$ python -q
>>> import numpy as np
>>> np.set_printoptions(precision=2, suppress=True, linewidth=160)
>>> A = np.load("dump.npy")
>>> print(A)
[[ 1  0  0  1]
 [-3 -1 -1 -3]
 [-1  1  2  0]
 [-3 -1 -1 -2]]
>>> np.sort(np.abs(np.linalg.eigvals(A)))
array([0.49, 0.49, 2.06, 2.06])
>>> np.linalg.matrix_power(A, 3)
array([[  5,   1,   0,   3],
       [-19,  -7,  -5, -11],
       [  0,   6,   9,  -1],
       [-12,  -5,  -4,  -7]])
>>> print(A @ A)
[[-2 -1 -1 -1]
 [10  3  2  6]
 [-6  1  3 -4]
 [ 7  2  1  4]]
>>> x = np.array([2, -3, -5, -7])
>>> rhs = A @ x
>>> print(rhs)
[ -5  23 -15  16]
>>> np.linalg.solve(A, 3 * rhs)
array([  6.,  -9., -15., -21.])
>>> np.linalg.solve(A, A[:, 1])
array([-0.,  1.,  0.,  0.])
>>> K = np.load("data.npy")
>>> K
array([[  6.31,  -9.53,  -1.81,  -0.93,   9.69, -11.69,   1.78,   0.14,  -5.46,  -1.35],
       [  0.5 ,   0.18,  -1.66,   4.46,   5.25,  -6.03,  -7.57, -15.04,   5.29,   1.31],
       [  3.87,   5.75,  -6.73,  -2.43, -10.55,   5.26,  -1.83,  -0.65, -12.57,  -0.34],
       [  9.49,   3.44,  -0.93,   7.01,   7.67,  -3.91,  -8.82,  -4.55,  -8.54,  -1.59],
       [ -3.65,  -2.65,  10.83,  -2.52,   4.06,  -0.28,  -1.2 ,   0.18,  -0.06,  15.42],
       [  4.93,  -1.76,  -9.06,  -5.74,  -5.68,  -0.28,  12.23,  -2.1 ,   1.25,  -8.35],
       [ -5.91,   5.27, -11.91,   2.95,  -2.09,  -9.53,  -2.46,   1.68,  -5.68,   7.09],
       [  5.62,   9.07,   2.19,   1.36,   6.9 ,  -6.66,  -0.63,  10.33,  -2.08,  -8.73],
       [ 11.09,  -7.66,  -4.89,  -4.22,   8.76,  -6.49,   4.15,   1.48,  -3.42,  -5.17],
       [  0.97,  -1.61,  -9.82,  -0.55,  -1.38,  -7.31, -13.05,  -6.16,  -5.95,  -0.83],
       [-12.9 ,   5.61,  -6.88,  -8.43,  -5.43,   4.38,  -5.23,  -1.25,   2.46,  -0.41],
       [ -3.66,  -5.76,  -3.49, -13.  ,   0.27,   4.25,  -1.96,  -1.  ,   6.92,  10.08],
       [ -2.36,   7.07,  10.15,   0.07,  13.3 ,  -0.18,   1.89,  -0.83,   5.52,   5.46],
       [ -6.4 ,  -2.03,  11.24,   2.76,   4.01,   3.64,  12.68,   0.61,  -1.33,  -5.35],
       [ -3.03,  -0.76,  -8.57,  10.8 ,  -1.27,   7.5 ,   4.76,   9.12,  -5.99,   0.81],
       [  3.61,   6.38,  -6.71,  -0.59,   4.61,   8.83, -10.27,   1.52,  -9.44,   2.21],
       [  1.78,  -5.88,  -9.68,  -5.75,   3.42, -13.74,  -1.12,  -1.63,   5.3 ,   1.69],
       [  2.94,  -1.36,   5.86,   4.03,   6.63,  -6.78, -13.4 ,   7.52,  -0.47,  -3.56],
       [  5.97,  -1.41,  -9.32,  -0.18,   8.59,  -2.68,   7.1 ,  -3.7 , -11.41,  -0.52],
       [ -5.98,  -3.54,  -4.09,   4.58,  11.75,  -8.81,   3.9 ,   5.97,   6.61,   1.93],
       [ 11.99,   2.23,   3.5 ,  -2.17,   8.17,  -2.65,  -1.6 ,  -9.02,  -1.72,   8.58],
       [  9.16,   4.27,   9.31,   8.32,   5.29,   6.85,   4.23,   3.41,   3.42,   5.1 ],
       [  4.45,  -6.32,   1.29,   0.35,  10.33, -10.78,  -5.49,  -7.75,   1.83,   4.7 ],
       [  0.93,   6.68,   8.65,  -3.63,  -7.81,   1.57,  -6.52,  -0.4 ,   3.01,  12.31],
       [ -2.92,  -1.84,   3.21,  -2.11,  12.3 , -10.8 ,   3.65,   5.9 ,   7.25,  -2.16],
       [-14.06,  -7.87,  -2.26,  -1.75,  -6.36,   4.49,   2.74,  -2.26,  -6.35,   4.31],
       [  2.41,  -1.12,  -7.55,   4.75,   7.21,   8.87,  -6.09,  -0.12,   1.33, -11.99],
       [  2.88,  -2.55,   9.98,   0.33,  -3.3 ,  -7.56,  -6.98,   1.57,   3.51,  12.41],
       [ -4.96,  -0.59,  -9.18,  -4.58,   3.  ,  -1.99,  -4.05,   7.62,  -4.62,  12.68],
       [ -2.82,  17.02,   1.96,  -1.23,   4.59,   4.14,  -1.46,  -7.01,   2.49,   1.17],
       [  6.55,   0.23,  -7.38,  -6.76,   9.44,   1.98,   7.23,   7.29,   1.47,  -7.49]])
>>> Ac = K - K.mean(axis=0)
>>> U, sv, vt = np.linalg.svd(Ac, full_matrices=False)
>>> print(np.abs(U[:, 0]).argmax())
23
>>> sv
array([47.92, 47.34, 41.31, 39.57, 30.45, 29.55, 25.68, 23.57, 22.67, 17.99])
>>> print(np.searchsorted(np.cumsum(sv ** 2) / (sv ** 2).sum(), 0.9) + 1)
8
>>> w1 = np.array([[2, 1, 0, 0, 0],
...     [0, 2, 1, 0, 1],
...     [1, 1, 1, 1, 0],
...     [1, 2, 1, 0, 2],
...     [0, 0, 2, 0, 2],
...     [2, 0, 1, 2, 1],
...     [2, 1, 1, 0, 0],
...     [1, 2, 2, 0, 2],
...     [0, 0, 1, 1, 2],
...     [1, 2, 0, 1, 2]])
>>> b = np.array([1, -2, -2, -1, -2])
>>> H = np.maximum(K @ w1 + b, 0)
>>> (H > 0).mean(axis=0)
array([0.48, 0.55, 0.39, 0.42, 0.61])
>>> np.linalg.matrix_rank(H)
np.int64(5)
>>> C = np.array([[0, -2], [4, 6], [6, -5], [-8, 5], [-1, 1]])
>>> print((H @ C).round(6).argmax(axis=1))
[0 0 0 1 1 0 1 0 0 0 1 1 0 0 0 1 0 0 0 0 1 0 0 1 0 1 0 1 1 1 0]
>>> Ac = (K - K.mean(axis=0)) / K.std(axis=0)
>>> Ac.std(axis=0)
array([1., 1., 1., 1., 1., 1., 1., 1., 1., 1.])
>>> print(np.argwhere(np.abs(Ac) > 2))
[[ 1  7]
 [ 2  4]
 [ 2  8]
 [ 4  9]
 [ 5  6]
 [10  0]
 [11  3]
 [13  6]
 [14  3]
 [25  0]
 [26  9]
 [29  1]]
>>> b = np.linalg.lstsq(np.delete(Ac, 0, axis=1), Ac[:, 0])[0]
>>> b
array([ 0.04,  0.22, -0.08,  0.33, -0.14, -0.07, -0.13, -0.36, -0.25])
>>> np.abs(b).argmax()
np.int64(7)
>>> print(np.round(1 - np.var(Ac[:, 0] - np.delete(Ac, 0, axis=1) @ b), 2))
0.29
>>> x = np.array([3, 4, -1, 0, -1, -3, 2, 5, 2, 4])
>>> rhs = K @ x
>>> np.round(np.linalg.pinv(K) @ K, 2) + 0
array([[1., 0., 0., 0., 0., 0., 0., 0., 0., 0.],
       [0., 1., 0., 0., 0., 0., 0., 0., 0., 0.],
       [0., 0., 1., 0., 0., 0., 0., 0., 0., 0.],
       [0., 0., 0., 1., 0., 0., 0., 0., 0., 0.],
       [0., 0., 0., 0., 1., 0., 0., 0., 0., 0.],
       [0., 0., 0., 0., 0., 1., 0., 0., 0., 0.],
       [0., 0., 0., 0., 0., 0., 1., 0., 0., 0.],
       [0., 0., 0., 0., 0., 0., 0., 1., 0., 0.],
       [0., 0., 0., 0., 0., 0., 0., 0., 1., 0.],
       [0., 0., 0., 0., 0., 0., 0., 0., 0., 1.]])
>>> np.round(np.linalg.lstsq(K, rhs)[0], 2) + 0
array([ 3.,  4., -1.,  0., -1., -3.,  2.,  5.,  2.,  4.])
>>> rng = np.random.default_rng(231469)
>>> rhs = rhs + 0.1 * rng.normal(size=31)
>>> print(rhs)
[ -3.95 -57.63   2.71 -16.68  24.42   6.53  66.36  75.29   6.35 -42.63 -30.61   1.64  30.75 -49.2   21.55 -11.    36.17   6.77  -8.14  45.29  23.76  62.22
 -18.56  64.21  43.43 -79.68 -81.75  64.73  66.28  12.46  36.53]
>>> b, *_ = np.linalg.lstsq(K, rhs)
>>> round(float(np.linalg.norm(rhs - K @ b)), 2)
0.42
>>> print(b.round())
[ 3.  4. -1.  0. -1. -3.  2.  5.  2.  4.]
>>> [round(float(np.linalg.norm(np.linalg.solve(K.T @ K + lam * np.eye(10), K.T @ rhs))), 2) for lam in (0, 1, 10, 100)]
[9.22, 9.2, 9.06, 7.88]
>>> A2 = np.c_[K[:, :6] @ np.array([[0, -2, 3, 0, -3, -1],
...     [-3, 3, 0, 1, -3, 2],
...     [0, -2, -3, 1, -2, 1],
...     [-1, 2, 3, -2, 3, -3],
...     [-1, -1, 2, 0, -3, 0],
...     [1, 2, 2, 0, 1, -3]]), np.array([0, 0, 3, -1, -1, 1, -3, 0, 0, -1, -1, 2, 0, -3, -2, 2, 2, 1, -1, 2, -2, 2, 0, -2, 3, 1, 2, 2, 0, -3, 1])]
>>> A2
array([[  8.14, -72.52,  17.57,  -9.48, -30.27,  10.68,   0.  ],
       [-16.28,  -5.53,  18.3 , -10.4 ,  -7.12,   2.91,   0.  ],
       [  0.99,  39.18,  13.93,   3.88,  14.22,  -7.59,   3.  ],
       [-28.91,  -8.27,  59.81, -11.51, -42.82, -12.84,  -1.  ],
       [  6.13, -31.97, -43.44,  13.22, -22.78,  17.58,  -1.  ],
       [ 16.42,  -3.38,  12.83,   0.66,   8.15,   0.55,   1.  ],
       [-26.2 ,  40.38,   3.61, -12.54,  31.33,  24.28,  -3.  ],
       [-42.13,  -5.91,  14.85,   8.54, -71.73,  30.61,   0.  ],
       [ 11.95, -65.56,  39.82,  -4.11, -45.94,   0.83,   0.  ],
       [ -0.55,  -1.47,  13.34, -10.33,  16.74,   9.57,  -1.  ],
       [  1.41,  53.72, -45.45,  15.59,  31.01,  29.39,  -1.  ],
       [ 34.26, -20.75, -30.47,  16.75,  -0.32,  14.9 ,   2.  ],
       [-34.76,  -7.89, -11.08,  17.08, -74.3 ,  26.98,   0.  ],
       [  2.96,  -6.98, -29.34,   3.69,   2.7 ,  -5.62,  -3.  ],
       [  0.25,  58.79,  61.48, -30.93,  72.22, -61.96,  -2.  ],
       [-14.33,  37.21,  56.07,   0.85, -23.32, -22.28,   2.  ],
       [  6.23, -44.24,  -3.51,  -4.06,  -9.59,  35.25,   2.  ],
       [-13.36, -33.81,   3.03,  -3.56, -31.04,   8.45,   1.  ],
       [ -6.86, -11.84,  57.15, -10.37, -24.03,  -9.53,  -1.  ],
       [-14.52, -10.69,  13.95, -16.79,   6.42,   7.5 ,   2.  ],
       [-15.34, -42.1 ,  30.  ,  10.07, -83.33,  10.43,  -2.  ],
       [-19.57,   0.92,  48.79,  -3.06, -42.97, -36.82,   2.  ],
       [ -2.5 , -61.63,   9.63,  -5.73, -37.69,  15.49,   0.  ],
       [ -7.03,   4.57, -46.53,  22.59, -26.02,  27.26,  -2.  ],
       [-15.47, -44.22, -21.72,   5.59, -46.17,  41.18,   3.  ],
       [ 36.21,  20.87, -44.39,  -6.63,  88.63, -12.16,   1.  ],
       [  0.27,  26.95,  76.29, -18.17,  12.72, -53.06,   2.  ],
       [  3.06, -44.53, -42.03,   6.77, -17.62,  23.69,   2.  ],
       [  1.36,  10.37,   0.94,  -0.61,  10.28,  14.31,   0.  ],
       [-50.28,  54.01,  -0.57,  21.44, -59.84,  30.09,  -3.  ],
       [ -1.39, -16.65,  44.35,   6.37, -52.2 ,   0.87,   1.  ]])
>>> np.round(np.linalg.lstsq(K, A2[:, 0])[0], 2) + 0
array([ 0., -3.,  0., -1., -1.,  1.,  0.,  0.,  0.,  0.])
>>> np.linalg.matrix_rank(np.c_[K, A2])
np.int64(11)
>>> np.linalg.matrix_rank(A2)
np.int64(7)
>>> arr = np.array([[0, 0, 0, 0, 1],
...     [0, 0, 0, 1, 0],
...     [1, 0, 0, 0, 0],
...     [0, 1, 0, 0, 0],
...     [0, 0, 1, 0, 0]])
>>> np.linalg.matrix_power(arr, 100)
array([[0, 0, 0, 0, 1],
       [0, 1, 0, 0, 0],
       [1, 0, 0, 0, 0],
       [0, 0, 0, 1, 0],
       [0, 0, 1, 0, 0]])
>>> np.sort(np.abs(np.linalg.eigvals(arr)))[::-1]
array([1., 1., 1., 1., 1.])
>>> pr = np.eye(5)[4]
>>> for _ in range(4):
...     pr = pr @ arr
...     print(pr.round(2))
... 
[0. 0. 1. 0. 0.]
[1. 0. 0. 0. 0.]
[0. 0. 0. 0. 1.]
[0. 0. 1. 0. 0.]
>>> lab = rng.permutation(5)
>>> lab
array([4, 2, 0, 1, 3])
>>> A2 = arr[lab][:, lab]
>>> print(np.trace(A2))
0
>>> np.round(np.linalg.det(A2), 2), np.round(np.linalg.det(arr[lab]), 2)
(np.float64(-1.0), np.float64(-1.0))
>>> np.allclose(A2, arr)
False
>>> data = np.load("run6.npy")
>>> print(data)
[[ 5  1  4  6  5  5  4  1]
 [-1 -5 -2  0 -1 -1 -2 -5]
 [ 4  0  3  5  4  4  3  0]
 [-2 -6 -3 -1 -2 -2 -3 -6]]
>>> w1 = np.array([[0, 2], [2, 3], [3, 3], [2, 0], [1, 3], [1, 1], [0, 3], [0, 1]])
>>> b = np.array([-2, 0])
>>> H = np.maximum(data @ w1 + b, 0)
>>> print(H)
[[34 58]
 [ 0  0]
 [25 42]
 [ 0  0]]
>>> C = np.array([[-2, -4], [5, 3]])
>>> H @ C
array([[222,  38],
       [  0,   0],
       [160,  26],
       [  0,   0]])
>>> (H @ C).round(6).argmax(axis=1)
array([0, 0, 0, 0])
>>> round(np.trace(np.linalg.pinv(data) @ data), 2)
np.float64(2.0)
>>> np.allclose(data[:-1].T @ np.linalg.lstsq(data[:-1].T, data[-1])[0], data[-1])
True
>>> np.abs(np.diag(np.linalg.qr(data)[1])) > 1e-9
array([ True,  True, False, False])
>>> np.linalg.lstsq(data[:-1].T, data[-1])[2]
np.int32(2)
>>> np.unique(data.round(6), axis=0).shape
(4, 8)
>>> A2 = data + rng.integers(-2, 3, (4, 2)) @ rng.integers(-2, 3, (2, 8))
>>> A2
array([[ 3,  0,  6,  6,  7,  3,  3,  0],
       [ 2, -2, -5,  2, -4,  1,  2, -2],
       [ 2, -4,  5,  1,  6,  4, -3, -4],
       [ 1, -6, -6, -3, -5,  2, -4, -6]])
>>> np.linalg.matrix_rank(A2 - data, tol=1e-8)
np.int64(2)
>>> print(np.round(np.linalg.svd(A2 - data, compute_uv=False), 2) + 0)
[13.21  7.59  0.    0.  ]
>>> F = np.loadtxt("sample10.csv", delimiter=",")
>>> F
array([[ 0.45,  0.01, -0.3 , -0.52,  1.76,  1.38,  0.64,  1.16,  0.89],
       [-0.92,  1.81,  0.84,  0.47,  0.72, -0.42, -0.24,  0.51, -0.46],
       [-0.07, -0.46, -0.61,  0.54, -0.86,  0.64, -0.05,  1.96, -0.35],
       [-0.54, -0.73,  1.32, -0.77,  0.49,  0.78, -1.33,  0.53, -0.74]])
>>> w1 = np.array([[-2, 2, -1],
...     [1, 5, 2],
...     [-2, 5, 5],
...     [3, 1, 1],
...     [-5, -3, -5],
...     [-2, 3, 5],
...     [-3, 2, -3],
...     [5, -2, 2],
...     [1, 4, -5]])
>>> b = np.array([3, 5, 7])
>>> H = np.maximum(F @ w1 + b, 0)
>>> print((H > 0).astype(int))
[[0 1 0]
 [1 1 1]
 [1 0 1]
 [1 1 1]]
>>> (H > 0).mean(axis=0)
array([0.75, 0.75, 0.75])
>>> print(np.linalg.matrix_rank(H))
3
>>> C = np.array([[0, 0], [2, 3], [-3, -2]])
>>> (H @ C).round(6).argmax(axis=1)
array([1, 1, 1, 1])
>>> H @ C
array([[ 10.62,  15.93],
       [-23.41,   1.26],
       [-50.88, -33.92],
       [-65.75, -43.35]])
>>> w1 @ C
array([[  7,   8],
       [  4,  11],
       [ -5,   5],
       [ -1,   1],
       [  9,   1],
       [ -9,  -1],
       [ 13,  12],
       [-10, -10],
       [ 23,  22]])
>>> def softmax(z):
...     e = np.exp(z - z.max(axis=-1, keepdims=True))
...     return e / e.sum(axis=-1, keepdims=True)
... 
>>> print(np.round(softmax(10 * F[0]), 2) + 0)
[0.   0.   0.   0.   0.98 0.02 0.   0.   0.  ]
>>> scores = F @ F.T / np.sqrt(9)
>>> softmax(scores)[0] @ F
array([ 0.27,  0.01, -0.15, -0.4 ,  1.41,  1.19,  0.4 ,  1.15,  0.61])
>>> M = np.loadtxt("a.csv", delimiter=",")
>>> M
array([[ 16.59,  -6.51, -12.8 ,   3.06,   1.79,  -3.64,   9.92,   5.82,   5.46],
       [ -7.58,   8.95,   3.52,   0.14,   6.05,  -0.25,  -7.42,   1.54,  -3.24],
       [ -9.71,  -0.91,  24.98,  -6.39,  -1.93,   3.83, -18.61, -26.48,   1.03],
       [  9.18,   0.43,  -3.19,  -0.4 ,   5.62,  -5.04,   2.25,   2.36,   3.21],
       [  4.19,  -6.07,   9.08,  -3.48,  -1.96,  -0.21,  -3.  , -13.8 ,   4.04],
       [ -1.31,  -4.36,   4.64,  -2.37,  -5.57,   0.9 ,   1.11,  -4.03,   0.02],
       [  2.7 ,   0.57,   3.28,  -1.05,   3.04,   1.78,  -4.04, -10.95,   3.71],
       [-13.3 ,  -1.59,  17.22,  -3.59,  -6.67,   5.59, -12.29, -14.99,  -2.6 ],
       [  5.55,  -2.59,   3.62,  -1.14,   1.44,  -1.46,  -2.16,  -8.53,   4.27],
       [ -0.83,   5.29,   5.45,  -1.76,   6.75,  -0.69,  -8.05,  -4.93,   1.01],
       [-10.22,   7.59,  -5.32,   1.41,   0.07,   0.43,   2.65,  15.89,  -7.41],
       [ -3.5 ,   3.18,   3.18,  -0.68,   1.46,   0.52,  -3.86,  -1.58,  -1.1 ],
       [ -2.29,   7.79,  -3.7 ,   1.22,   6.07,  -4.01,   2.68,   9.3 ,  -3.62],
       [ -3.95,   9.34,  -1.4 ,   1.94,   8.37,  -2.51,  -4.93,   7.4 ,  -3.55],
       [ 17.26,  -4.9 ,  -5.6 ,   0.92,   5.31,  -2.61,   1.5 ,  -6.71,   9.57],
       [  5.98,   0.19,  -7.36,   1.72,   2.56,  -1.75,   4.85,   4.07,   2.74],
       [  2.41,   0.19, -19.03,   4.64,  -3.24,  -1.8 ,  17.5 ,  23.69,  -3.92],
       [  3.21,  -4.18,  21.18,  -6.31,   2.08,   1.68, -17.8 , -30.35,   7.61]])
>>> x = np.array([1, -2, 0, -2, -1, -1, 0, 1, -1])
>>> (M @ x).argmax()
np.int64(0)
>>> np.linalg.norm(M @ x) <= np.linalg.norm(M, 2) * np.linalg.norm(x) + 1e-9
np.True_
